$ ipython --no-banner

In [1]: import numpy as np

In [2]: np.set_printoptions(precision=2, suppress=True, linewidth=140)

In [3]: E = np.tanh(np.array([[-0.1, 1.4, 1.1],
   ...:     [-0.9, 0.0, 0.3],
   ...:     [-0.2, 0.5, 0.8],
   ...:     [2.2, 0.1, -0.8],
   ...:     [-0.3, 0.0, -2.2],
   ...:     [-2.2, 0.1, -1.9],
   ...:     [-0.8, 0.1, -0.1],
   ...:     [-0.1, -0.6, -0.5],
   ...:     [-0.8, -0.8, -1.0],
   ...:     [-1.2, -1.4, 0.6],
   ...:     [-0.6, 0.1, -1.1],
   ...:     [-0.1, 0.6, 1.3],
   ...:     [0.8, 0.9, -0.5],
   ...:     [0.4, -0.4, 0.2],
   ...:     [-1.0, 1.0, 0.5],
   ...:     [1.1, -1.8, 0.2],
   ...:     [0.2, -0.4, 0.3]]) @ np.array([[0.6, 1.6, 3.1, -0.7, 0.6],
   ...:     [-0.3, -1.4, 1.5, -0.5, 1.2],
   ...:     [-0.5, 2.3, 1.1, -1.2, -1.4]]))

In [4]: E
Out[4]: 
array([[-0.77,  0.39,  1.  , -0.96,  0.08],
       [-0.6 , -0.64, -0.99,  0.26, -0.74],
       [-0.58,  0.68,  0.77, -0.79, -0.56],
       [ 0.93,  0.91,  1.  , -0.56,  0.99],
       [ 0.73, -1.  , -1.  ,  0.99,  0.99],
       [-0.38, -1.  , -1.  ,  1.  ,  0.9 ],
       [-0.43, -0.93, -0.98,  0.56, -0.22],
       [ 0.35, -0.44, -0.94,  0.75, -0.08],
       [ 0.25, -0.99, -1.  ,  0.97, -0.04],
       [-0.54,  0.89, -1.  ,  0.68, -1.  ],
       [ 0.16, -1.  , -0.99,  0.93,  0.86],
       [-0.71,  0.96,  0.97, -0.95, -0.82],
       [ 0.43, -0.81,  1.  , -0.39,  0.98],
       [ 0.25,  0.93,  0.7 , -0.31, -0.48],
       [-0.82, -0.95, -0.78, -0.38, -0.1 ],
       [ 0.8 ,  1.  ,  0.73, -0.11, -0.94],
       [ 0.09,  0.92,  0.34, -0.29, -0.65]])

In [5]: x0 = np.array([6, -4, 2, 9, 5])

In [6]: target = E @ x0

In [7]: np.round(np.linalg.pinv(E) @ E, 2) + 0
Out[7]: 
array([[1., 0., 0., 0., 0.],
       [0., 1., 0., 0., 0.],
       [0., 0., 1., 0., 0.],
       [0., 0., 0., 1., 0.],
       [0., 0., 0., 0., 1.]])

In [8]: rng = np.random.default_rng(868)

In [9]: target = target + 0.05 * rng.normal(size=17)

In [10]: target
Out[10]: 
array([-12.48,  -4.4 , -14.71,   3.82,  20.24,  13.21,   3.12,   8.32,  12.08,  -7.7 ,  15.62, -18.86,   9.23,  -5.96,  -6.59,  -3.46,
        -8.35])

In [11]: b, *_ = np.linalg.lstsq(E, target)

In [12]: b.round()
Out[12]: array([ 6., -4.,  2.,  9.,  5.])

In [13]: q, V = np.linalg.qr(E[:, :1])[0], np.linalg.qr(E[:, 1:])[0]

In [14]: sig = np.linalg.svd(q.T @ V, compute_uv=False)

In [15]: np.degrees(np.arccos(sig.clip(0, 1)))
Out[15]: array([37.53])

In [16]: sig
Out[16]: array([0.79])

In [17]: X = np.loadtxt("run3.csv", delimiter=",")

In [18]: X
Out[18]: 
array([[ 0., -2., -4.,  3., -3., -3., -4., -4.,  0.],
       [ 2.,  0., -3.,  0.,  1.,  2., -3.,  4., -1.],
       [ 4.,  3.,  0.,  6.,  3., -5.,  0.,  6.,  0.],
       [-3.,  0., -6.,  0.,  2.,  6., -1.,  0.,  0.],
       [ 3., -1., -3., -2.,  0.,  2.,  5.,  2.,  5.],
       [ 3., -2.,  5., -6., -2.,  0.,  4., -2.,  1.],
       [ 4.,  3.,  0.,  1., -5., -4.,  0., -3., -4.],
       [ 4., -4., -6.,  0., -2.,  2.,  3.,  0.,  5.],
       [ 0.,  1.,  0.,  0., -5., -1.,  4., -5.,  0.]])

In [19]: # null space of dimension 1

In [20]: U, sig, Vt = np.linalg.svd(X)

In [21]: V = Vt[:(sig > 1e-8).sum()]

In [22]: x0 = X[0] + -2 * X[5] + rng.integers(2) * np.eye(9)[8]

In [23]: x0
Out[23]: array([ -6.,   2., -14.,  15.,   1.,  -3., -12.,   0.,  -1.])

In [24]: round(float(np.linalg.norm(x0 - V.T @ V @ x0)), 2)
Out[24]: 0.47

In [25]: np.round(V.T @ V, 2) + 0
Out[25]: 
array([[ 0.9 , -0.12, -0.1 , -0.07,  0.  , -0.13,  0.11,  0.09, -0.15],
       [-0.12,  0.86, -0.12, -0.09,  0.01, -0.16,  0.13,  0.11, -0.18],
       [-0.1 , -0.12,  0.9 , -0.07,  0.  , -0.13,  0.11,  0.09, -0.15],
       [-0.07, -0.09, -0.07,  0.94,  0.  , -0.1 ,  0.08,  0.07, -0.11],
       [ 0.  ,  0.01,  0.  ,  0.  ,  1.  ,  0.01,  0.  ,  0.  ,  0.01],
       [-0.13, -0.16, -0.13, -0.1 ,  0.01,  0.82,  0.15,  0.12, -0.2 ],
       [ 0.11,  0.13,  0.11,  0.08,  0.  ,  0.15,  0.87, -0.1 ,  0.17],
       [ 0.09,  0.11,  0.09,  0.07,  0.  ,  0.12, -0.1 ,  0.92,  0.13],
       [-0.15, -0.18, -0.15, -0.11,  0.01, -0.2 ,  0.17,  0.13,  0.78]])

In [26]: m1 = np.load("block14.npy")

In [27]: m1
Out[27]: 
array([[-0.33,  0.19, -0.23, -0.89],
       [-0.67, -0.08, -0.63,  0.39],
       [ 0.47,  0.7 , -0.53,  0.11],
       [-0.47,  0.68,  0.53,  0.19]])

In [28]: r0 = np.array([1, -3, -2, 5])

In [29]: A2 = m1 + np.outer(r0, np.eye(4)[3])

In [30]: np.linalg.matrix_rank(np.linalg.inv(A2) - np.linalg.inv(m1), tol=1e-8)
Out[30]: np.int64(1)

In [31]: A2
Out[31]: 
array([[-0.33,  0.19, -0.23,  0.11],
       [-0.67, -0.08, -0.63, -2.61],
       [ 0.47,  0.7 , -0.53, -1.89],
       [-0.47,  0.68,  0.53,  5.19]])

In [32]: np.linalg.matrix_rank(A2 - m1)
Out[32]: np.int64(1)

In [33]: theta = np.radians(60)

In [34]: R = np.eye(4)

In [35]: R[2, 2] = R[3, 3] = np.cos(theta)

In [36]: R[2, 3], R[3, 2] = -np.sin(theta), np.sin(theta)

In [37]: R
Out[37]: 
array([[ 1.  ,  0.  ,  0.  ,  0.  ],
       [ 0.  ,  1.  ,  0.  ,  0.  ],
       [ 0.  ,  0.  ,  0.5 , -0.87],
       [ 0.  ,  0.  ,  0.87,  0.5 ]])

In [38]: A2 = m1 @ R.T

In [39]: A2
Out[39]: 
array([[-0.33,  0.19,  0.66, -0.64],
       [-0.67, -0.08, -0.65, -0.35],
       [ 0.47,  0.7 , -0.35, -0.4 ],
       [-0.47,  0.68,  0.1 ,  0.55]])

In [40]: np.abs(A2 - m1).max(axis=0)
Out[40]: array([0.  , 0.  , 0.89, 0.74])

In [41]: round(np.linalg.det(R), 2), np.trace(R)
Out[41]: (np.float64(1.0), np.float64(3.0))

In [42]: x0 = np.array([0, 2, -2, -5])

In [43]: target = m1 @ x0

In [44]: b, lr = np.zeros(4), 1 / np.linalg.norm(m1, 2) ** 2

In [45]: for i in range(8):
    ...:     b -= lr * m1.T @ (m1 @ b - target)
    ...:     if i % 2 == 0: print(i, round(np.linalg.norm(m1 @ b - target), 2))
    ...: 
0 0.0
2 0.0
4 0.0
6 0.0

In [46]: round(float(np.linalg.cond(m1)), 2)
Out[46]: 1.0

In [47]: np.linalg.svd(m1, compute_uv=False)
Out[47]: array([1., 1., 1., 1.])

In [48]: np.linalg.norm(m1, axis=0)
Out[48]: array([1., 1., 1., 1.])

In [49]: np.linalg.pinv(m1)
Out[49]: 
array([[-0.33, -0.67,  0.47, -0.47],
       [ 0.19, -0.08,  0.7 ,  0.68],
       [-0.23, -0.63, -0.53,  0.53],
       [-0.89,  0.39,  0.11,  0.19]])

In [50]: q = m1.astype(float).copy()

In [51]: for j in range(4):
    ...:     q[:, j] -= q[:, :j] @ (q[:, :j].T @ q[:, j])
    ...:     q[:, j] /= np.linalg.norm(q[:, j])
    ...: 

In [52]: q
Out[52]: 
array([[-0.33,  0.19, -0.23, -0.89],
       [-0.67, -0.08, -0.63,  0.39],
       [ 0.47,  0.7 , -0.53,  0.11],
       [-0.47,  0.68,  0.53,  0.19]])

In [53]: np.round(q.T @ q, 2) + 0
Out[53]: 
array([[1., 0., 0., 0.],
       [0., 1., 0., 0.],
       [0., 0., 1., 0.],
       [0., 0., 0., 1.]])

In [54]: W0 = np.load("layer9.npy")

In [55]: W0
Out[55]: 
array([[42,  3,  0,  1,  2,  0,  0],
       [ 0, 20,  0,  3,  1,  2,  0],
       [ 2,  3, 11,  2,  0,  3,  1],
       [ 3,  1,  0, 43,  2,  2,  2],
       [ 1,  3,  1,  1, 41,  0,  2],
       [ 1,  3,  3,  0,  3, 13,  2],
       [ 2,  3,  3,  1,  3,  0, 41]])

In [56]: A2 = W0 + rng.integers(-2, 3, (7, 4)) @ rng.integers(-2, 3, (4, 7))

In [57]: A2
Out[57]: 
array([[ 44,   2,  -1,   8,   2,   3,   2],
       [ -1,  19,  -2,   1,   0,  -2,  -3],
       [ -4,   2,   7,   4,  -2,   7,   2],
       [ -3,   2,   0,  38,   1,   5,   3],
       [  2,   3,  -5,   2,  43,  -9,  -4],
       [  6,   3,   6,   5,   4,  16,   5],
       [  6,   2,   0,   1,   4, -10,  35]])

In [58]: np.linalg.matrix_rank(A2 - W0, tol=1e-8)
Out[58]: np.int64(4)

In [59]: np.abs(A2 - W0).sum(axis=1)
Out[59]: array([16, 14, 20, 17, 25, 20, 25])

In [60]: A2 - W0
Out[60]: 
array([[  2,  -1,  -1,   7,   0,   3,   2],
       [ -1,  -1,  -2,  -2,  -1,  -4,  -3],
       [ -6,  -1,  -4,   2,  -2,   4,   1],
       [ -6,   1,   0,  -5,  -1,   3,   1],
       [  1,   0,  -6,   1,   2,  -9,  -6],
       [  5,   0,   3,   5,   1,   3,   3],
       [  4,  -1,  -3,   0,   1, -10,  -6]])

In [61]: q, V = np.linalg.qr(W0[:, :3])[0], np.linalg.qr(W0[:, 3:])[0]

In [62]: sig = np.linalg.svd(q.T @ V, compute_uv=False)

In [63]: (sig > 0.9).sum()
Out[63]: np.int64(0)

In [64]: np.degrees(np.arccos(sig.clip(0, 1)))
Out[64]: array([54.49, 80.66, 87.11])

In [65]: A2 = np.linalg.inv(W0)

In [66]: A2.round(2) + 0
Out[66]: 
array([[ 0.02,  0.  ,  0.  ,  0.  ,  0.  ,  0.  ,  0.  ],
       [ 0.  ,  0.05,  0.  ,  0.  ,  0.  , -0.01,  0.  ],
       [ 0.  , -0.01,  0.1 ,  0.  ,  0.  , -0.02,  0.  ],
       [ 0.  ,  0.  ,  0.  ,  0.02,  0.  ,  0.  ,  0.  ],
       [ 0.  ,  0.  ,  0.  ,  0.  ,  0.02,  0.  ,  0.  ],
       [ 0.  , -0.01, -0.02,  0.  , -0.01,  0.08,  0.  ],
       [ 0.  ,  0.  , -0.01,  0.  ,  0.  ,  0.  ,  0.02]])

In [67]: np.allclose(A2, W0.T)
Out[67]: False

In [68]: np.round(np.linalg.cond(W0), 2)
Out[68]: np.float64(5.34)

In [69]: np.round(W0 @ A2, 2) + 0
Out[69]: 
array([[1., 0., 0., 0., 0., 0., 0.],
       [0., 1., 0., 0., 0., 0., 0.],
       [0., 0., 1., 0., 0., 0., 0.],
       [0., 0., 0., 1., 0., 0., 0.],
       [0., 0., 0., 0., 1., 0., 0.],
       [0., 0., 0., 0., 0., 1., 0.],
       [0., 0., 0., 0., 0., 0., 1.]])

In [70]: idx = rng.permutation(7)

In [71]: idx
Out[71]: array([6, 4, 2, 0, 5, 1, 3])

In [72]: A2 = W0[idx][:, idx]

In [73]: np.allclose(A2, W0)
Out[73]: False

In [74]: np.sort(np.abs(np.linalg.eigvals(A2)))
Out[74]: array([ 9.05, 14.04, 20.61, 39.16, 39.87, 41.  , 47.28])

In [75]: np.diag(A2)
Out[75]: array([41, 41, 11, 42, 13, 20, 43])

In [76]: A2
Out[76]: 
array([[41,  3,  3,  2,  0,  3,  1],
       [ 2, 41,  1,  1,  0,  3,  1],
       [ 1,  0, 11,  2,  3,  3,  2],
       [ 0,  2,  0, 42,  0,  3,  1],
       [ 2,  3,  3,  1, 13,  3,  0],
       [ 0,  1,  0,  0,  2, 20,  3],
       [ 2,  2,  0,  3,  2,  1, 43]])

In [77]: J = np.load("a.npy")

In [78]: J
Out[78]: 
array([[-8, -2, -7, -6,  8, -2,  6, -1,  1],
       [-6, -9, -6, -2,  6, -4,  9,  9,  1],
       [ 9, -9, -6, -7, -3,  0,  8, -7,  9],
       [-7,  6, -4, -5, -5, -5,  8,  3, -9],
       [ 0, -1,  7, -3,  5,  9,  0,  4, -6],
       [-6,  5, -4,  5, -4,  9, -6,  4, -2],
       [-9,  3,  9, -3, -9, -4,  0, -5, -3],
       [ 1, -2, -5, -7, -3,  9, -3,  6, -4],
       [-1, -4, -9,  9,  2,  8,  7,  0,  4],
       [-8, -2,  5, -4,  2,  3, -9,  0, -5]])

In [79]: hat = J @ np.linalg.solve(J.T @ J, J.T)

In [80]: np.diag(hat)
Out[80]: array([0.97, 0.99, 0.84, 0.94, 0.96, 0.78, 0.92, 0.73, 0.95, 0.94])

In [81]: np.round(np.linalg.eigvalsh(hat), 2) + 0
Out[81]: array([0., 1., 1., 1., 1., 1., 1., 1., 1., 1.])

In [82]: hat @ J[:, 8]
Out[82]: array([ 1.,  1.,  9., -9., -6., -2., -3., -4.,  4., -5.])

In [83]: np.allclose(hat @ hat, hat)
Out[83]: True

In [84]: x0 = np.array([-2, 1, 0, -2, 0, 2, 1, -1, 0])

In [85]: J @ x0
Out[85]: array([29, -1,  2, 25, 19, 15, 24, 19,  3, 19])

In [86]: J @ np.ones(9)
Out[86]: array([-11.,  -2.,  -6., -18.,  15.,   1., -21.,  -8.,  16., -18.])

In [87]: (J * x0).sum(axis=1)
Out[87]: array([29, -1,  2, 25, 19, 15, 24, 19,  3, 19])

In [88]: np.einsum("ij,j->i", J, x0)
Out[88]: array([29, -1,  2, 25, 19, 15, 24, 19,  3, 19])

In [89]: A2 = np.array([[2, 1, 0, 0, 2, 0, 1, 0, 2, 1, 0],
    ...:     [2, 0, 0, 0, 1, 1, 0, 0, 0, 0, 1],
    ...:     [0, 1, 1, 0, 1, 1, 1, 1, 1, 0, 0],
    ...:     [0, 0, 1, 2, 2, 1, 0, 2, 1, 0, 0],
    ...:     [2, 1, 0, 1, 1, 1, 1, 1, 0, 1, 1],
    ...:     [2, 2, 0, 0, 2, 0, 0, 1, 2, 1, 1],
    ...:     [0, 1, 0, 0, 2, 2, 2, 1, 1, 1, 2],
    ...:     [2, 1, 1, 0, 2, 0, 2, 2, 2, 0, 0],
    ...:     [2, 1, 0, 2, 2, 0, 1, 0, 0, 0, 2],
    ...:     [2, 1, 0, 1, 2, 1, 0, 0, 1, 2, 1],
    ...:     [2, 0, 1, 2, 1, 2, 2, 2, 1, 0, 0]])

In [90]: A2[-1] = A2[0]

In [91]: F = A2 + 0.05 * np.eye(11)

In [92]: F
Out[92]: 
array([[2.05, 1.  , 0.  , 0.  , 2.  , 0.  , 1.  , 0.  , 2.  , 1.  , 0.  ],
       [2.  , 0.05, 0.  , 0.  , 1.  , 1.  , 0.  , 0.  , 0.  , 0.  , 1.  ],
       [0.  , 1.  , 1.05, 0.  , 1.  , 1.  , 1.  , 1.  , 1.  , 0.  , 0.  ],
       [0.  , 0.  , 1.  , 2.05, 2.  , 1.  , 0.  , 2.  , 1.  , 0.  , 0.  ],
       [2.  , 1.  , 0.  , 1.  , 1.05, 1.  , 1.  , 1.  , 0.  , 1.  , 1.  ],
       [2.  , 2.  , 0.  , 0.  , 2.  , 0.05, 0.  , 1.  , 2.  , 1.  , 1.  ],
       [0.  , 1.  , 0.  , 0.  , 2.  , 2.  , 2.05, 1.  , 1.  , 1.  , 2.  ],
       [2.  , 1.  , 1.  , 0.  , 2.  , 0.  , 2.  , 2.05, 2.  , 0.  , 0.  ],
       [2.  , 1.  , 0.  , 2.  , 2.  , 0.  , 1.  , 0.  , 0.05, 0.  , 2.  ],
       [2.  , 1.  , 0.  , 1.  , 2.  , 1.  , 0.  , 0.  , 1.  , 2.05, 1.  ],
       [2.  , 1.  , 0.  , 0.  , 2.  , 0.  , 1.  , 0.  , 2.  , 1.  , 0.05]])

In [93]: np.linalg.norm(F, axis=0)
Out[93]: array([5.67, 3.46, 1.76, 3.19, 5.92, 3.  , 3.63, 3.49, 4.47, 3.03, 3.46])

In [94]: np.linalg.norm(F, axis=2)
AxisError: axis 2 is out of bounds for array of dimension 2


In [95]: np.round(np.linalg.norm(F[0] - F[4]), 2)
Out[95]: np.float64(2.98)

In [96]: round(np.linalg.norm(F[0], 1), 2), np.round(np.linalg.norm(F[0], np.inf), 2)
Out[96]: (np.float64(9.05), np.float64(2.05))

In [97]: np.round(np.linalg.norm(F, "nuc"), 2)
Out[97]: np.float64(29.53)

In [98]: np.round(np.linalg.norm(F, 2), 2)
Out[98]: np.float64(10.81)
